% ipython --no-banner

In [1]: import numpy as np

In [2]: np.set_printoptions(precision=3, suppress=True, linewidth=140)

In [3]: K = np.load("data.npy")

In [4]: K
Out[4]: 
array([[-12.528,   3.759, -20.047, -13.106],
       [-11.907,   3.655, -19.217, -12.722],
       [ -7.442,   2.823, -13.089,  -9.785],
       [ -6.43 ,   2.609, -11.647,  -9.059],
       [ -5.024,   2.286,  -9.596,  -7.993],
       [ -4.384,   2.127,  -8.639,  -7.478],
       [ -2.173,   1.478,  -5.129,  -5.444],
       [ -2.08 ,   1.446,  -4.971,  -5.345],
       [ -1.474,   1.214,  -3.902,  -4.644],
       [ -1.026,   1.013,  -3.052,  -4.039],
       [ -0.753,   0.867,  -2.488,  -3.602],
       [ -0.463,   0.677,  -1.818,  -3.026],
       [ -0.345,   0.578,  -1.501,  -2.721],
       [ -0.148,   0.318,  -0.783,  -1.87 ],
       [ -0.126,   0.253,  -0.632,  -1.637],
       [ -0.112,   0.157,  -0.425,  -1.249],
       [ -0.111,   0.1  ,  -0.31 ,  -0.979],
       [ -0.111,   0.099,  -0.309,  -0.974],
       [ -0.081,   0.014,  -0.109,  -0.356],
       [ -0.072,   0.01 ,  -0.092,  -0.296],
       [  0.257,   0.027,   0.204,   0.495],
       [  0.355,   0.042,   0.271,   0.621],
       [  0.488,   0.063,   0.362,   0.77 ],
       [  0.516,   0.068,   0.38 ,   0.798],
       [  1.059,   0.158,   0.744,   1.255],
       [  1.154,   0.174,   0.807,   1.322],
       [  1.842,   0.284,   1.273,   1.752],
       [  1.952,   0.302,   1.348,   1.814],
       [  3.247,   0.497,   2.253,   2.465],
       [  4.192,   0.631,   2.93 ,   2.885],
       [  6.571,   0.946,   4.679,   3.838],
       [  8.897,   1.231,   6.436,   4.693],
       [  9.791,   1.335,   7.12 ,   5.01 ],
       [ 10.529,   1.42 ,   7.689,   5.267],
       [ 11.086,   1.483,   8.119,   5.46 ],
       [ 11.305,   1.508,   8.29 ,   5.535],
       [ 11.949,   1.579,   8.79 ,   5.755],
       [ 17.981,   2.211,  13.559,   7.748],
       [ 19.144,   2.326,  14.493,   8.122],
       [ 27.143,   3.074,  20.995,  10.649],
       [ 31.741,   3.477,  24.788,  12.076],
       [ 33.178,   3.599,  25.98 ,  12.519],
       [ 37.623,   3.969,  29.685,  13.885]])

In [5]: gram = np.cov(K, rowvar=False)

In [6]: np.round(np.linalg.eigvalsh(gram)[::-1], 3) + 0
Out[6]: array([269.595,   6.457,   0.713,   0.   ])

In [7]: np.corrcoef(K.T)
Out[7]: 
array([[1.   , 0.412, 0.977, 0.926],
       [0.412, 1.   , 0.209, 0.079],
       [0.977, 0.209, 1.   , 0.975],
       [0.926, 0.079, 0.975, 1.   ]])

In [8]: np.abs(np.diag(np.linalg.qr(K)[1])) > 1e-9
Out[8]: array([ True,  True, False,  True])

In [9]: try:
   ...:     np.linalg.inv(K)
   ...: except np.linalg.LinAlgError as e:
   ...:     print(repr(e))
   ...: 
LinAlgError('Last 2 dimensions of the array must be square')

In [10]: mat = np.load("case12.npy")

In [11]: mat
Out[11]: 
array([[1., 2., 0., 0., 0.],
       [2., 0., 2., 0., 0.],
       [0., 2., 2., 2., 0.],
       [0., 0., 2., 2., 2.],
       [0., 0., 0., 2., 1.]])

In [12]: # symmetric, so the eigenvalues are real

In [13]: vals, vecs = np.linalg.eig(mat)

In [14]: np.round(mat @ vecs[:, 0] - vals[0] * vecs[:, 0], 3) + 0
Out[14]: array([0., 0., 0., 0., 0.])

In [15]: np.sort(np.linalg.eigvals(np.linalg.inv(mat)))
Out[15]: array([-1.181, -0.413,  0.2  ,  0.34 ,  0.754])

In [16]: np.round(np.prod(vals), 3)
Out[16]: np.float64(40.0)

In [17]: W0 = np.load("sample10.npy")

In [18]: W0
Out[18]: 
array([[-1.,  1.,  0.,  0.,  0.,  0.,  0.,  0.,  0.,  0.,  0.,  0.,  0.,  0.,  0.],
       [ 0., -1.,  1.,  0.,  0.,  0.,  0.,  0.,  0.,  0.,  0.,  0.,  0.,  0.,  0.],
       [ 0.,  0., -1.,  1.,  0.,  0.,  0.,  0.,  0.,  0.,  0.,  0.,  0.,  0.,  0.],
       [ 0.,  0.,  0., -1.,  1.,  0.,  0.,  0.,  0.,  0.,  0.,  0.,  0.,  0.,  0.],
       [ 0.,  0.,  0.,  0., -1.,  1.,  0.,  0.,  0.,  0.,  0.,  0.,  0.,  0.,  0.],
       [ 0.,  0.,  0.,  0.,  0., -1.,  1.,  0.,  0.,  0.,  0.,  0.,  0.,  0.,  0.],
       [ 0.,  0.,  0.,  0.,  0.,  0., -1.,  1.,  0.,  0.,  0.,  0.,  0.,  0.,  0.],
       [ 0.,  0.,  0.,  0.,  0.,  0.,  0., -1.,  1.,  0.,  0.,  0.,  0.,  0.,  0.],
       [ 0.,  0.,  0.,  0.,  0.,  0.,  0.,  0., -1.,  1.,  0.,  0.,  0.,  0.,  0.],
       [ 0.,  0.,  0.,  0.,  0.,  0.,  0.,  0.,  0., -1.,  1.,  0.,  0.,  0.,  0.],
       [ 0.,  0.,  0.,  0.,  0.,  0.,  0.,  0.,  0.,  0., -1.,  1.,  0.,  0.,  0.],
       [ 0.,  0.,  0.,  0.,  0.,  0.,  0.,  0.,  0.,  0.,  0., -1.,  1.,  0.,  0.],
       [ 0.,  0.,  0.,  0.,  0.,  0.,  0.,  0.,  0.,  0.,  0.,  0., -1.,  1.,  0.],
       [ 0.,  0.,  0.,  0.,  0.,  0.,  0.,  0.,  0.,  0.,  0.,  0.,  0., -1.,  1.],
       [ 0.,  0.,  0.,  0.,  0.,  0.,  0.,  0.,  0.,  0.,  0.,  0.,  0.,  0., -1.]])

In [19]: left, sigma = np.linalg.svd(W0)
Traceback (most recent call last):
  Cell In[19], line 1
    left, sigma = np.linalg.svd(W0)
ValueError: too many values to unpack (expected 2)


In [20]: left, sigma, Vh = np.linalg.svd(W0, full_matrices=False)

In [21]: round(float(np.sqrt((sigma ** 2).sum())), 3), np.round(np.linalg.norm(W0), 3)
Out[21]: (5.385, np.float64(5.385))

In [22]: left.shape, sigma.shape, Vh.shape
Out[22]: ((15, 15), (15,), (15, 15))

In [23]: np.allclose(left * sigma @ Vh, W0)
Out[23]: True

In [24]: (sigma > 1e-8).sum()
Out[24]: np.int64(15)

In [25]: vec = np.array([-1, 3, -2, -3, 0, -1, 0, 2, 3, 2, 2, 0, 1, -3, 0])

In [26]: np.einsum("ij,j->i", W0, vec)
Out[26]: array([ 4., -5., -1.,  3., -1.,  1.,  2.,  1., -1.,  0., -2.,  1., -4.,  3.,  0.])

In [27]: np.sign((W0 @ vec).round(6))
Out[27]: array([ 1., -1., -1.,  1., -1.,  1.,  1.,  1., -1.,  0., -1.,  1., -1.,  1.,  0.])

In [28]: (W0 @ vec).argmax()
Out[28]: np.int64(0)

In [29]: W0 @ (2 * vec)
Out[29]: array([  8., -10.,  -2.,   6.,  -2.,   2.,   4.,   2.,  -2.,   0.,  -4.,   2.,  -8.,   6.,   0.])

In [30]: W0 @ np.ones(15)
Out[30]: array([ 0.,  0.,  0.,  0.,  0.,  0.,  0.,  0.,  0.,  0.,  0.,  0.,  0.,  0., -1.])

In [31]: (W0 * vec).sum(axis=1)
Out[31]: array([ 4., -5., -1.,  3., -1.,  1.,  2.,  1., -1.,  0., -2.,  1., -4.,  3.,  0.])

In [32]: A = np.load("a.npy")

In [33]: A
Out[33]: 
array([[ 3, -3, -1, -2,  1, -2,  3,  0,  2,  3,  3,  1,  3,  2],
       [ 0, -3,  2,  2,  3, -2, -1,  1,  0,  1,  3,  0, -2, -1],
       [ 0,  0,  2,  2, -3,  0, -1,  0,  3,  2,  1,  0, -3, -3],
       [ 0,  0,  0,  2,  2, -2, -3,  2,  3, -2,  3, -2,  1, -3],
       [ 0,  0,  0,  0,  2,  2,  0,  0, -3,  1,  0, -3, -1, -3],
       [ 0,  0,  0,  0,  0, -2,  2,  0,  3, -2,  1, -3,  0, -1],
       [ 0,  0,  0,  0,  0,  0,  2,  1,  2,  0,  3,  2, -3, -2],
       [ 0,  0,  0,  0,  0,  0,  0, -2,  3,  3, -2, -1, -1, -2],
       [ 0,  0,  0,  0,  0,  0,  0,  0,  0, -3, -2,  1, -1,  3],
       [ 0,  0,  0,  0,  0,  0,  0,  0,  0,  1, -3, -1,  3,  3],
       [ 0,  0,  0,  0,  0,  0,  0,  0,  0,  0,  3,  2,  3,  0],
       [ 0,  0,  0,  0,  0,  0,  0,  0,  0,  0,  0,  2, -2,  1],
       [ 0,  0,  0,  0,  0,  0,  0,  0,  0,  0,  0,  0,  0,  3],
       [ 0,  0,  0,  0,  0,  0,  0,  0,  0,  0,  0,  0,  0,  3]])

In [34]: # row 13 repeats row 12

In [35]: left, sigma, Vh = np.linalg.svd(A, full_matrices=False)

In [36]: np.cumsum(sigma ** 2) / np.sum(sigma ** 2)
Out[36]: array([0.294, 0.5  , 0.628, 0.738, 0.84 , 0.903, 0.958, 0.977, 0.986, 0.993, 0.998, 1.   , 1.   , 1.   ])

In [37]: np.round(sigma / sigma[0], 3) + 0
Out[37]: array([1.   , 0.837, 0.661, 0.612, 0.587, 0.464, 0.435, 0.251, 0.178, 0.152, 0.124, 0.089, 0.017, 0.   ])

In [38]: np.allclose(left * sigma @ Vh, A)
Out[38]: True

In [39]: rk = np.linalg.matrix_rank(A)

In [40]: rk
Out[40]: np.int64(13)

In [41]: ns = np.linalg.svd(A)[2][rk:].T

In [42]: np.round(ns[:, 0] / ns[np.abs(ns[:, 0]).round(6).argmax(), 0], 3) + 0
Out[42]: array([ 0.132,  0.402,  1.   , -0.968,  0.222, -0.032, -0.222,  0.19 ,  0.127,  0.   ,  0.   ,  0.   ,  0.   ,  0.   ])

In [43]: np.round(A @ ns, 3) + 0
Out[43]: 
array([[0.],
       [0.],
       [0.],
       [0.],
       [0.],
       [0.],
       [0.],
       [0.],
       [0.],
       [0.],
       [0.],
       [0.],
       [0.],
       [0.]])

In [44]: np.linalg.matrix_rank(A.T @ A), np.linalg.matrix_rank(A @ A.T)
Out[44]: (np.int64(13), np.int64(13))

In [45]: np.linalg.matrix_rank(A - A[0, 0] * np.eye(14))
Out[45]: np.int64(13)

In [46]: r0 = np.array([-1, 2, -2, -2, -1, -3, -1, 3]) + 0.5

In [47]: feats = np.eye(8) - 2 * np.outer(r0, r0) / (r0 @ r0)

In [48]: feats
Out[48]: 
array([[ 0.983,  0.083, -0.05 , -0.05 , -0.017, -0.083, -0.017,  0.117],
       [ 0.083,  0.583,  0.25 ,  0.25 ,  0.083,  0.417,  0.083, -0.583],
       [-0.05 ,  0.25 ,  0.85 , -0.15 , -0.05 , -0.25 , -0.05 ,  0.35 ],
       [-0.05 ,  0.25 , -0.15 ,  0.85 , -0.05 , -0.25 , -0.05 ,  0.35 ],
       [-0.017,  0.083, -0.05 , -0.05 ,  0.983, -0.083, -0.017,  0.117],
       [-0.083,  0.417, -0.25 , -0.25 , -0.083,  0.583, -0.083,  0.583],
       [-0.017,  0.083, -0.05 , -0.05 , -0.017, -0.083,  0.983,  0.117],
       [ 0.117, -0.583,  0.35 ,  0.35 ,  0.117,  0.583,  0.117,  0.183]])

In [49]: np.round(np.linalg.eigvalsh(feats).min(), 3)
Out[49]: np.float64(-1.0)

In [50]: vec = np.array([3, 1, -2, 2, 0, 1, -3, 1])

In [51]: 8 - np.linalg.matrix_rank(feats - np.eye(8), tol=1e-8)
Out[51]: np.int64(7)

In [52]: np.linalg.inv(feats)
Out[52]: 
array([[ 0.983,  0.083, -0.05 , -0.05 , -0.017, -0.083, -0.017,  0.117],
       [ 0.083,  0.583,  0.25 ,  0.25 ,  0.083,  0.417,  0.083, -0.583],
       [-0.05 ,  0.25 ,  0.85 , -0.15 , -0.05 , -0.25 , -0.05 ,  0.35 ],
       [-0.05 ,  0.25 , -0.15 ,  0.85 , -0.05 , -0.25 , -0.05 ,  0.35 ],
       [-0.017,  0.083, -0.05 , -0.05 ,  0.983, -0.083, -0.017,  0.117],
       [-0.083,  0.417, -0.25 , -0.25 , -0.083,  0.583, -0.083,  0.583],
       [-0.017,  0.083, -0.05 , -0.05 , -0.017, -0.083,  0.983,  0.117],
       [ 0.117, -0.583,  0.35 ,  0.35 ,  0.117,  0.583,  0.117,  0.183]])

In [53]: round(float(np.linalg.det(feats)), 3)
Out[53]: -1.0

In [54]: X = np.load("layer14.npy")

In [55]: X
Out[55]: 
array([[-0.195, -2.519, -2.194,  0.853],
       [-2.5  , -2.213, -3.184,  1.592],
       [-0.241, -5.119, -4.436,  1.574],
       [-1.376, -3.578, -3.883,  1.65 ],
       [-2.577,  0.169, -0.972,  0.792],
       [ 1.5  ,  3.514,  3.842, -1.531],
       [ 0.077,  2.446,  2.28 , -0.889],
       [-1.318, -3.56 , -3.825,  1.518],
       [-4.985,  0.58 , -1.953,  1.594],
       [-1.297, -0.943, -1.766,  0.715],
       [-1.528, -3.581, -3.596,  1.562],
       [-2.387,  0.347, -0.975,  0.718],
       [ 2.603,  2.24 ,  3.228, -1.603],
       [-3.59 ,  1.655, -0.48 ,  0.762],
       [ 1.276, -1.535, -0.564, -0.057],
       [ 2.509, -0.452,  0.817, -0.861],
       [-0.165, -2.657, -2.149,  0.803],
       [ 2.406, -0.185,  0.914, -0.833],
       [-2.354,  2.894,  1.276,  0.04 ],
       [-5.121,  0.586, -1.949,  1.506],
       [ 1.101, -3.687, -2.855,  0.906],
       [ 3.682, -1.674,  0.187, -0.83 ],
       [-2.57 , -2.277, -3.136,  1.583],
       [-0.136, -4.974, -4.445,  1.624],
       [ 2.397, -2.777, -1.201, -0.061],
       [ 2.45 , -2.952, -1.247,  0.141],
       [ 4.938, -0.762,  2.011, -1.81 ],
       [ 2.516, -0.372,  0.93 , -0.983],
       [ 1.348,  3.609,  3.633, -1.515],
       [-0.028, -2.386, -2.112,  0.689],
       [-2.421,  2.88 ,  1.226,  0.043],
       [-3.823, -0.863, -2.686,  1.611],
       [-1.15 , -1.06 , -1.517,  0.812],
       [ 1.4  ,  3.616,  3.835, -1.741],
       [ 2.564,  1.992,  3.458, -1.59 ],
       [ 2.522, -0.368,  0.937, -0.789]])

In [56]: left, sigma, Vh = np.linalg.svd(X)

In [57]: np.argmax(sigma[:-1] / (sigma[1:] + 1e-6)) + 1
Out[57]: np.int64(2)

In [58]: B = left[:, :2] @ np.diag(sigma[:2]) @ Vh[:2]

In [59]: round(np.linalg.norm(X - B) / np.linalg.norm(X), 3)
Out[59]: np.float64(0.028)

In [60]: np.linalg.matrix_rank(X, rtol=0.05)
Out[60]: np.int64(2)
